$ python -q
>>> import numpy as np
>>> import numpy.linalg as la
>>> np.set_printoptions(precision=4, suppress=True, linewidth=200)
>>> rnd = lambda a: np.round(a, 4) + 0
>>> out = np.array([[1, -1, 0], [0, -1, -3], [3, -3, 3]])
>>> E = out.T @ out
>>> print(E)
[[ 10 -10   9]
 [-10  11  -6]
 [  9  -6  18]]
>>> rng = np.random.default_rng(30)
>>> out = E + rng.integers(-2, 3, (3, 2)) @ rng.integers(-2, 3, (2, 3))
>>> print(out)
[[ 7 -8  9]
 [-9 11 -7]
 [ 6 -2 15]]
>>> print(la.matrix_rank(out - E, tol=1e-8))
2
>>> print(np.abs(out - E).sum(axis=1))
[ 5  2 10]
>>> def softmax(z):
...     e = np.exp(z - z.max(axis=-1, keepdims=True))
...     return e / e.sum(axis=-1, keepdims=True)
... 
>>> print(rnd(softmax(E).sum(axis=1)))
[1. 1. 1.]
>>> print(rnd(softmax(10 * E[2])))
[0. 0. 1.]
>>> print(rnd(softmax(E[2])))
[0.0001 0.     0.9999]
>>> print(rnd(softmax(E[2] + -1)))
[0.0001 0.     0.9999]
>>> att = E @ E.T / np.sqrt(3)
>>> print(softmax(att).round(6).argmax(axis=1))
[2 1 2]
>>> print(softmax(att)[2] @ E)
[ 9. -6. 18.]
>>> f = np.array([3, -2, 2])
>>> out = E + np.outer(f, np.eye(3)[0])
>>> print(out)
[[ 13. -10.   9.]
 [-12.  11.  -6.]
 [ 11.  -6.  18.]]
>>> print(rnd(la.det(out) / la.det(E)), rnd(1 + la.solve(E, f)[0]))
18.3333 18.3333
>>> f = np.array([0, 2, 0])
>>> r1 = np.array([-3, 2])
>>> M = f[:, None] + r1[None, :]
>>> print(M)
[[-3  2]
 [-1  4]
 [-3  2]]
>>> # rows 0 and 2 are equal
>>> labels = rng.permutation(2)
>>> out = M[:, labels] * rng.choice([-1, 1], 2)
>>> print(out)
[[3 2]
 [1 4]
 [3 2]]
>>> left, _, VT = la.svd(M.T @ out)
>>> print(rnd(left @ VT))
[[-1.  0.]
 [ 0.  1.]]
>>> print(rnd(la.lstsq(M, out)[0]))
[[-1.  0.]
 [ 0.  1.]]
>>> hat = M @ la.solve(M.T @ M, M.T)
>>> print(la.matrix_rank(np.eye(3) - hat))
1
>>> print(rnd(la.eigvalsh(hat)))
[0. 1. 1.]
>>> print(rnd(hat))
[[0.5 0.  0.5]
 [0.  1.  0. ]
 [0.5 0.  0.5]]
>>> print(np.trace(hat))
2.0
>>> Q, V = la.qr(M[:, :1])[0], la.qr(M[:, 1:])[0]
>>> sv = la.svd(Q.T @ V, compute_uv=False)
>>> print((sv > 0.9).sum())
0
>>> vec = np.ones(3)
>>> for _ in range(3):
...     vec = E @ vec
...     vec /= la.norm(vec)
...     print(round(vec @ E @ vec, 4))
... 
26.6636
29.6189
29.9348
>>> print(rnd(vec))
[ 0.5391 -0.4771  0.694 ]
>>> ang = np.radians(120)
>>> Rm = np.eye(2)
>>> Rm[1, 1] = Rm[0, 0] = np.cos(ang)
>>> Rm[1, 0], Rm[0, 1] = -np.sin(ang), np.sin(ang)
>>> print(rnd(Rm))
[[-0.5    0.866]
 [-0.866 -0.5  ]]
>>> out = M @ Rm.T
>>> print(rnd(la.det(Rm)), rnd(np.trace(Rm)))
1.0 -1.0
>>> print(rnd(np.abs(out - M).max(axis=0)))
[6.2321 5.134 ]
>>> F = np.loadtxt("data.csv", delimiter=",")
>>> print(rnd(F))
[[  0.3314 -16.326  -11.5478]
 [-12.5953  -8.7699  12.8238]
 [  6.3164  18.696    3.25  ]
 [  4.2727  18.5337   6.1843]
 [ 10.6457  16.2127  -4.8802]
 [  3.0758 -13.9325 -14.0151]
 [ 12.4729  10.9289 -11.1797]
 [-10.3104   2.3823  16.9712]
 [ 11.4837   1.1387 -16.3349]
 [ -5.7938 -18.7115  -4.0389]
 [ 11.935    2.9615 -15.7729]
 [ 11.823    2.4662 -15.9416]
 [  0.5615 -16.1562 -11.7755]
 [-12.0007  -3.2703  15.6617]
 [ -0.2142 -16.7067 -10.9927]]
>>> rk = la.matrix_rank(F)
>>> print(rk)
2
>>> N = la.svd(F)[2][rk:].T
>>> print(np.allclose(F @ N, 0))
True
>>> print(rnd(F @ N))
[[0.]
 [0.]
 [0.]
 [0.]
 [0.]
 [0.]
 [0.]
 [0.]
 [0.]
 [0.]
 [0.]
 [0.]
 [0.]
 [0.]
 [0.]]
>>> print(N.shape)
(3, 1)
>>> print(rnd(N @ N.T))
[[ 0.6034 -0.2743  0.4051]
 [-0.2743  0.1247 -0.1841]
 [ 0.4051 -0.1841  0.2719]]
>>> Xc = F - F.mean(axis=0)
>>> V = la.svd(Xc)[2][:2]
>>> out = Xc - Xc @ V.T @ V
>>> print(rnd(la.norm(out) / la.norm(Xc)))
0.0
>>> print(rnd(out.std(axis=0)))
[0. 0. 0.]
>>> L = la.cholesky(E)
>>> print(rnd(L @ L.T))
[[ 10. -10.   9.]
 [-10.  11.  -6.]
 [  9.  -6.  18.]]
>>> print([round(float(x), 4) for x in la.svd(F, compute_uv=False)[:3]])
[55.8483, 53.6747, 0.0]
>>> print(la.matrix_rank(F, rtol=0.1))
2
>>> print(rnd(la.norm(F, 2) / la.norm(F)))
0.721
>>> print(np.argsort(-la.norm(F, axis=0).round(6), kind="stable")[:3])
[1 2 0]
>>> print(la.cond(F) > 100)
True
>>> arr = np.load("w.npy")
>>> print(arr)
[[ 6  0  6  6]
 [-3  0 -3 -3]
 [ 6  0  6  6]]
>>> # row 2 repeats row 0
>>> print(rnd(la.norm(arr, 2) / la.norm(arr)))
1.0
>>> print(la.cond(arr) > 100)
True
>>> print(np.argsort(-la.norm(arr, axis=0).round(6), kind="stable")[:3])
[0 2 3]
>>> print(la.matrix_rank(arr, rtol=0.1))
1
>>> print(rnd(arr @ la.pinv(arr) @ arr))
[[ 6.  0.  6.  6.]
 [-3.  0. -3. -3.]
 [ 6.  0.  6.  6.]]
>>> print(np.allclose(arr[:-1].T @ la.lstsq(arr[:-1].T, arr[-1])[0], arr[-1]))
True
>>> print(rnd(np.trace(la.pinv(arr) @ arr)))
1.0
>>> print(la.lstsq(arr[:-1].T, arr[-1])[2])
1
>>> W0 = np.array([[0, 1, 0, 0], [0, 0, 1, 0], [0, 0, 0, 1], [1, 0, 0, 0]])
>>> Q = W0.astype(float).copy()
>>> for j in range(4):
...     Q[:, j] -= Q[:, :j] @ (Q[:, :j].T @ Q[:, j])
...     Q[:, j] /= la.norm(Q[:, j])
... 
>>> print(Q.T @ Q)
[[1. 0. 0. 0.]
 [0. 1. 0. 0.]
 [0. 0. 1. 0.]
 [0. 0. 0. 1.]]
>>> labels = rng.permutation(4)
>>> print(labels)
[3 2 1 0]
>>> out = W0[labels][:, labels]
>>> print(np.trace(out))
0
>>> print(np.allclose(out, W0))
False
>>> print(rnd(la.det(out)), rnd(la.det(W0[labels])))
-1.0 -1.0
>>> print(out)
[[0 0 0 1]
 [1 0 0 0]
 [0 1 0 0]
 [0 0 1 0]]
>>> print(rnd(np.sort(np.abs(la.eigvals(out)))))
[1. 1. 1. 1.]
>>> J = np.loadtxt("block9.csv", delimiter=",")
>>> print(J)
[[-0.0032 -0.0055 -0.0012]
 [-0.0278  0.0292  0.002 ]
 [-0.0095  0.0141  0.0431]
 [ 0.0025 -0.0033  0.0182]
 [ 0.0136 -0.0058 -0.0067]
 [-0.0119 -0.0142 -0.0036]
 [ 0.0315  0.036   0.004 ]
 [ 0.0089 -0.0144 -0.0244]
 [ 0.0063  0.0117  0.0289]
 [-0.0418  0.0067 -0.0204]
 [-0.003  -0.0092 -0.0069]
 [-0.0151  0.0239  0.0038]
 [-0.0207 -0.0098  0.0231]
 [-0.0302 -0.0508 -0.0194]
 [ 0.0295 -0.002   0.0545]
 [-0.0307  0.0199  0.0247]
 [ 0.0059 -0.0167 -0.0319]]
>>> hat = J @ la.solve(J.T @ J, J.T)
>>> print(la.matrix_rank(np.eye(17) - hat))
14
>>> print(np.allclose(hat @ hat, hat))
True
>>> print(rnd(hat @ J[:, 0]))
[-0.0032 -0.0278 -0.0095  0.0025  0.0136 -0.0119  0.0315  0.0089  0.0063 -0.0418 -0.003  -0.0151 -0.0207 -0.0302  0.0295 -0.0307  0.0059]
